% ipython --no-banner

In [1]: import numpy as np

In [2]: import numpy.linalg as la

In [3]: np.set_printoptions(precision=1, suppress=True, linewidth=100)

In [4]: rd = lambda a: np.round(a, 1) + 0

In [5]: arr = np.loadtxt("run7.csv", delimiter=",")

In [6]: arr
Out[6]: 
array([[  9.7,  -4.7,  -6.8,  10.5,  -5.4,   1.4,   1.5,   2.1],
       [ -2.4, -17.9,  -5. ,   7. ,  24.8,   3.5,   1.3,   3.3],
       [ -6. ,   5.8,  -3.4,  -8.1,  -6.9,   0.7,  15.7,  -0.5],
       [ -2.1,  40.2,  -0.4,   9.2, -17.3,   1.6,   0.4,  -3.2],
       [-11.7,  20.6,  -0.1,   7. ,   8.1,  -0.4,   0.1,   0.1],
       [  9.4,  14.1,   0. ,   8.2,  -1.4,   1.9,   6.1,   2. ],
       [ -1. , -36.9,  -0.4,  -6. ,  17.2,   0.5,   2.2,  -0.1],
       [  6.1, -15.7,   0. ,  11.7, -16.1,  -0.7,  -2.1,   0.9],
       [ -5.8,   5.4,   1.3, -14. ,  -0.2,   0.5,   0.3,  -1.5],
       [ -5.2,  23.8,   4.6,   5.1,   0.6,   0.3,  10.9,   0.6],
       [ -4.5, -11.3,  -5.9,  -1.1,  31.7,  -0.8,  -2.8,   2.2],
       [  0.9,  -6.8,  -5.2,  -8.3,  -2.8,  -0.7,   4.9,   1.3],
       [ -1.8, -28.1,   5.6, -15.1,  -9.9,   3. ,  -7.2,   1.4],
       [ -1.3,  13.1,  -0.3,  11.1, -28.8,   1.9, -10.6,  -0.6]])

In [7]: rd(la.norm(arr, axis=1))
Out[7]: array([17.6, 32.2, 21. , 44.9, 26. , 20. , 41.2, 26.2, 16.2, 27.6, 34.7, 13.3, 34.8, 35.2])

In [8]: rd(la.norm(arr[0], 1)), rd(la.norm(arr[0], np.inf))
Out[8]: (np.float64(42.1), np.float64(10.5))

In [9]: rd(la.norm(arr) ** 2 / la.norm(arr, 2) ** 2)
Out[9]: np.float64(1.7)

In [10]: rd(la.norm(arr, 1)), rd(la.norm(arr, np.inf))
Out[10]: (np.float64(244.4), np.float64(74.4))

In [11]: rd(la.norm(arr[0] - arr[6]))
Out[11]: np.float64(44.5)

In [12]: la.norm(arr, axis=1).argmax()
Out[12]: np.int64(3)

In [13]: other = np.c_[arr[:, :4] @ np.array([[-3, 6, -1, 7], [2, -8, 5, 1], [8, -3, -5, 2], [2, -6, -4, 6]]), np.array([0, 6, 0, 8, 1, 2, 6, 5, 7, 6, 9, 4, 5, 6])]

In [14]: rd(other)
Out[14]: 
array([[ -71.9,   53.2,  -41.2,  112.6,    0. ],
       [ -54.6,  101.8,  -90.1,   -2.7,    6. ],
       [ -13.8,  -23.6,   84.4,  -91.6,    0. ],
       [ 101.9, -388.2,  168.3,   79.9,    8. ],
       [  89.5, -276.7,   87.2,  -19.5,    1. ],
       [  16.4, -105.6,   28.3,  129.1,    2. ],
       [ -86. ,  326.4, -157.5,  -80.7,    6. ],
       [ -26.3,   92. , -131.4,   97.2,    5. ],
       [  10.6,    2.1,   82.3, -116.6,    7. ],
       [ 110.2, -266. ,   80.8,   27.2,    6. ],
       [ -58.5,   87.7,  -18.1,  -61.2,    9. ],
       [ -74.5,  125.2,   24.3,  -60.7,    4. ],
       [ -36.2,  287.8, -106.3, -120.1,    5. ],
       [  49.9, -178.3,   23.9,   70. ,    6. ]])

In [15]: rd(la.norm(other - arr @ la.lstsq(arr, other)[0], axis=0))
Out[15]: array([ 0. ,  0. ,  0. ,  0. , 15.9])

In [16]: rd(la.norm(la.qr(arr)[0].T @ other, axis=0) ** 2 / ((other ** 2).sum(axis=0) + 1e-12))
Out[16]: array([1. , 1. , 1. , 1. , 0.4])

In [17]: data = np.loadtxt("sample17.csv", delimiter=",")

In [18]: data
Out[18]: 
array([[  0.8,   1.1,   1.1,   0.5,   0.6,   0.2,   1.6,   0.7,   1.4,  -1.1,   1. ,  -1.1],
       [ -0.4,  -0.7,  -0.2,   1.3,  -1. ,  -0.1,  -1.2,  -2.3,  -0.7,  -0.5,   1.6,  -1.9],
       [ -0.4,   0.8,   0.2,  -1. ,   0.5,  -0.2,  -0.1,   0.9,   2.3,   0.4,  -0.7,  -0.9],
       [  1.2,   0.3,   1.3,   0.2,   0.6,  -0.4,   0.5,  -0.3,   0.1,  -0.8,  -1.4,  -0.9],
       [  0.6,   1.1,   1.3,  -0.6,   0.8,  -1.7,   0.2,  -1.6,  -0.1,   1.9,   0.1,   1.1],
       [  0.3,   0. ,   0. ,   0.7,   0.5,  -0.8,  -0.9,   1.5,   0.5,   0.5,  -1.1,  -1.1],
       [  0.1,  -0.8,   1.1,  -1. ,   0.7,   0.8,   0. ,  -0.2,   0. ,  -1.4,   1.5,  -2.1],
       [ -0.9,  -0.1,  -0.8,   0.3,   0.1,   0.6,   0.4,  -0.1,   0.3,   0.4,   1.8,  -0.8],
       [ -0.6,  -1.2,  -0.3,  -0.6,   0.3,   1.4,   0.5,   0. ,   0.2,   1.7,   0.7,  -1.5],
       [ -0.4,   1.2,  -1.3,  -0.7,   0. ,  -0.8,   1.4,   0.5,   0. ,   0.5,   0. ,   0. ],
       [ -0.6,  -0.9,  -0.1,   0.1,   2.2,   1.6,   1.1,   1.4,   1.3,  -0.7,  -0.7,   0.6],
       [ -0.4,   0.8,   1.4,   0.4,  -0.6,   0.9,   1. ,  -0.5,  -0.3,   0.6,   0.4,   0.5],
       [  0.8,  -1. ,   1.4,  -1.2,  -0.3,   1.8,   0.9,  -1.5,  -2.2,  -0.1,  -0.7,  -0.3],
       [  0. ,   0.2,   0. ,   1.4,  -0.1,   0.4,  -2. ,  -1. ,  -0.5,   0.2,   0.3,   0.3],
       [ -0.8,  -0.3,   0.3,  -2.5,  -0.5,   1.5,  -1.4,   1.4,  -0.9,  -0.7,  -0.6,  -0.4],
       [  1.1,   1. ,  -0.8,  -1.1,   3.1,  -1. ,  -0.4,  -0.1,   1.2,   0.8,  -0.8,   1.6],
       [  0.4,   1.1,   0.5,  -1.1,   1.3,  -0.7,   0.9,  -0.3,   0.5,   0.9,   1.2,  -0.1],
       [  0.6,   1.2,  -0.4,   0. ,  -0.3,   1. ,   0.1,  -0.8,   1. ,   0.6,   1.5,   0.4],
       [  0.7,   0.1,  -0.2,  -0.4,   2.1,   1. ,   0.9,  -1.3,  -0.6,  -0.8,   1.6,   0.2],
       [  1.1,   1.6,  -0.6,   0.7,  -0.5,   1. ,   0.5,  -0.5,   0.7,   0.1,  -0.8,  -0.5],
       [  0. ,  -0.3,  -0.5,   0. ,   0.6,  -0.4,   0. ,  -0.3,   0.2,  -0.9,   1. ,   1.4],
       [ -1.1,  -0.1,   0.3,  -0.8,  -1.1,   1.8,   1.2,   0.1,   0. ,   1.4,  -0.4,   0.2],
       [  0.6,   1.2,   0.7,   2.7,  -0.6,  -1.6,   1.1,   0.4,  -0.7,   0.2,  -1.2,  -0.4],
       [ -0.7,   0.9,   0.2,   0.5,   0.5,   0.1,  -1.4,  -1.5,  -1.3,  -0.6,   0.1,  -1.1],
       [ -0.6,  -0.9,  -0.9,   0.1,  -0.3,   0.7,   0.1,   1.2,   1.9,   1.4,  -0.1,  -2.8],
       [ -2. ,   0.5,  -0.9,  -0.3,   0. ,   0.7,  -0.7,  -1.2,   0. ,  -1. ,   0. ,   1.3],
       [  0.5,  -0.1,   0.2,  -2.8,   0.3,  -0.6,   1.8,  -0.9,   0. ,   0.3,   0.6,  -0.4],
       [ -0.3,   0.2,   1.2,   1.1,  -1.9,   0. ,   2. ,  -1.2,   0.9,  -0.9,   0.6,  -0.4],
       [  1.6,  -0.9,  -0.8,   0.6,  -0.8,  -0.5,  -0.1,   2.3,  -0.4,   0.1,  -1.3,   0.1],
       [  0.6,  -1.7,  -0.4,   2.9,  -0.8,  -0.5,   1. ,   0.1,   1.1,  -0.2,  -0.2,  -1.5],
       [  1.4,  -2.2,   0.2,   0.8,   0.6,  -0.2,   1.3,   0.3,   0.6,   0.1,  -0.1,  -1.3],
       [  0.4,  -0.8,  -1.6,  -0.2,   0.1,  -0.9,   0. ,   1.1,  -0.4,   0.5,  -2.2,   0.3],
       [ -1.7,  -0.6,  -0.1,   1.9,   1.3,  -1.1,  -1.3,   0.5,  -2. ,   0. ,  -0.5,  -0.6],
       [  0.1,   0.6,  -2.4,  -2. ,  -0.5,   1.1,   0.3,   0.3,  -0.1,  -0.1,  -1.1,  -0.3],
       [  0.1,  -0.4,  -0.2,   0.1,  -0.6,   2.1,   1.7,  -0.2,  -0.3,   0.3,   1. ,   0.2],
       [  0.6,  -1.1,   0.9,   0.8,   0.4,  -0.7,   0.7,   0.3,  -0.3,  -1.2,  -0.8,  -0.3],
       [  0.1,  -1.5,   0.5,   0.5,   0.4,  -0.2,  -0.3,   0.3,   0.2,   0.6,  -0.8,   0.1],
       [ -1.4,   2.1,  -0.9,  -0.5,   0.9,   0.1,   0. ,  -1.4,   0.8,   0.1,  -1.1,   0.7],
       [ -1.4,   1.1,  -1.4,   0.9,   0.4,   0.3,   0.2,   0.1,  -0.6,   3. ,   2.1,   0.7],
       [  1.2,  -0.2,  -0.2,   0.3,  -0.8,  -1.7,   0.7,   1.2,  -0.7,  -0.2,  -1. ,  -0.4],
       [  0.1,   0.3,  -1.4,   0.5,  -0.6,   1.4,  -0.1,   1. ,   0.1,   0. ,   1.1,  -0.5],
       [ -0.3,   1.8,   1.5,   0.7,  -0.8,   0.7,  -0.1,   2.3,   1.3,   0.8,   0. ,  -0.3],
       [ -0.3,   1.8,  -0.8,  -0.5,   0.5,  -0.7,  -1.2,  -0.7,   2.8,   0.6,   0.4,   0.1],
       [  1. ,  -1.6,  -0.3,  -0.6,  -0.1,  -1.1,   0.3,   1.6,  -0.7,  -0.7,   1. ,  -0.7],
       [-36. ,  24. , -18. , -14. ,  42. ,  18. ,  14. , -14. , -22. , -10. ,  12. , -36. ]])

In [19]: other = np.c_[data[:, :6] @ np.array([[2, -1, 2, -2, 0, 3],
    ...:     [-3, 0, 2, -3, -3, -2],
    ...:     [2, 2, 0, 0, 2, -1],
    ...:     [-1, 3, 2, 0, -1, -3],
    ...:     [3, 0, 0, -2, -2, 0],
    ...:     [0, -1, -1, -2, -3, 1]]), np.array([-1, -1, 1, -3, -3, -2, 3, -3, -2, 1, -1, -3, 0, -1, 3, -2, -3, 0, -2, -2, -3, 3, 3, 3, 0, 3, 1, -1, 2, -3, -1, -2, -3, 2, -3, 0, 1, -1, -2, 0, 3, -1, -3, 3, 2])]

In [20]: rd(other)
Out[20]: 
array([[   1.8,    2.7,    4.6,   -6.5,   -3.4,   -2.2,   -1. ],
       [  -3.4,    4. ,    0.5,    5.1,    2.7,   -3.6,   -1. ],
       [  -0.3,   -2. ,   -1. ,   -2.2,   -1.4,   -0.2,    1. ],
       [   5.7,    2.4,    3.8,   -3.7,    1.5,    0.7,   -3. ],
       [   3.5,    1.9,    3.9,   -2.7,    3.4,   -1.6,   -3. ],
       [   1.4,    2.6,    2.8,    0. ,    0.7,   -2. ,   -2. ],
       [   7.9,   -1.7,   -4.2,   -0.8,    1.8,    4.6,    3. ],
       [  -3.1,   -0.4,   -2. ,    0.7,   -3.6,   -2. ,   -3. ],
       [   3.3,   -3.2,   -6.2,    1.4,   -1.2,    4.1,   -2. ],
       [  -6.3,   -3.5,    1. ,   -1.2,   -3.1,   -1. ,    1. ],
       [   7.8,   -0.9,   -4.4,   -3.7,   -6.8,    1.4,   -1. ],
       [  -2.6,    3.5,    0.7,   -2.2,   -1.5,   -4.5,   -3. ],
       [   7.7,   -3.4,   -4.6,   -1.6,    2.2,    8.4,    0. ],
       [  -2.3,    3.8,    2.8,   -1.2,   -3. ,   -4.2,   -1. ],
       [   0.9,   -7.6,   -8.7,    0.5,    0.5,    6.9,    3. ],
       [   8. ,   -5. ,    3. ,   -9.4,   -6.7,    4.4,   -2. ],
       [   3.5,   -2. ,    1.5,   -5.3,   -1.7,    1.1,   -3. ],
       [  -4.1,   -2.4,    2.6,   -6.2,   -6.8,    0.8,    0. ],
       [   7.4,   -3.3,   -0.2,   -7.9,   -7.5,    4.3,   -2. ],
       [  -6. ,   -1.2,    5.8,   -8. ,   -8.7,   -0.4,   -2. ],
       [   1.7,   -0.6,   -0.2,    0.5,   -0.1,    0.7,   -3. ],
       [  -3.8,   -2.5,   -5.8,    1.1,   -1.5,    0.8,    3. ],
       [  -5.5,   10.5,   10.6,   -0.4,    1.1,  -11. ,    3. ],
       [  -2.7,    2.5,    1.3,   -2.5,   -4.1,   -5.5,    3. ],
       [  -1.3,   -1.6,   -3.5,    3.1,   -0.7,    1.3,    0. ],
       [  -7. ,   -1.4,   -4.3,    1.1,   -5.1,   -4.5,    3. ],
       [   5.4,   -7.9,   -4.2,   -0.1,    4.7,    9.3,    1. ],
       [  -5.6,    6. ,    2. ,    3.8,    4.5,   -5.8,   -1. ],
       [   1.3,   -0.9,    3.1,    2.1,    3.6,    5.1,    2. ],
       [   0.2,    7.8,    4.1,    6.5,    4.5,   -3.6,   -3. ],
       [  10.8,    1.6,    0.2,    3. ,    5.6,    5.8,   -1. ],
       [   0.5,   -3.3,   -0.3,    3.2,    1.9,    4.1,   -2. ],
       [   0.2,    8.3,    0.3,    4.8,    0.4,  -10.6,   -3. ],
       [  -5.9,  -12. ,   -3.7,   -3.2,   -6.9,    8.6,    2. ],
       [  -0.9,   -2.3,   -2.5,   -2. ,   -4.4,    3.1,   -3. ],
       [   6.7,    4.3,    1.3,    2.7,    5.6,    0. ,    0. ],
       [   6.4,    2.6,   -1.6,    3.9,    4.8,    1.1,    1. ],
       [  -7.7,   -2. ,    0.3,   -5.5,   -9.7,   -5.9,   -1. ],
       [  -8.6,    1. ,    0.9,   -1.9,   -8.7,   -7.4,   -2. ],
       [  -0.1,    1. ,    4.3,    3.2,    6.6,    1.6,    0. ],
       [  -5.8,   -2.8,    0.4,   -2.7,   -7.2,    1. ,    3. ],
       [  -6.1,    4.7,    3.7,   -4.6,   -3.6,   -7.4,   -1. ],
       [  -5.6,   -2.1,    2.7,   -4.4,   -5.4,   -2.9,   -3. ],
       [   6.5,   -2.3,   -1.3,    5.2,    8.3,    7.2,    3. ],
       [ -40. ,  -60. ,  -70. , -120. , -232. ,  -78. ,    2. ]])

In [21]: rd(la.lstsq(data, other[:, 0])[0])
Out[21]: array([ 2., -3.,  2., -1.,  3.,  0.,  0.,  0.,  0.,  0.,  0.,  0.])
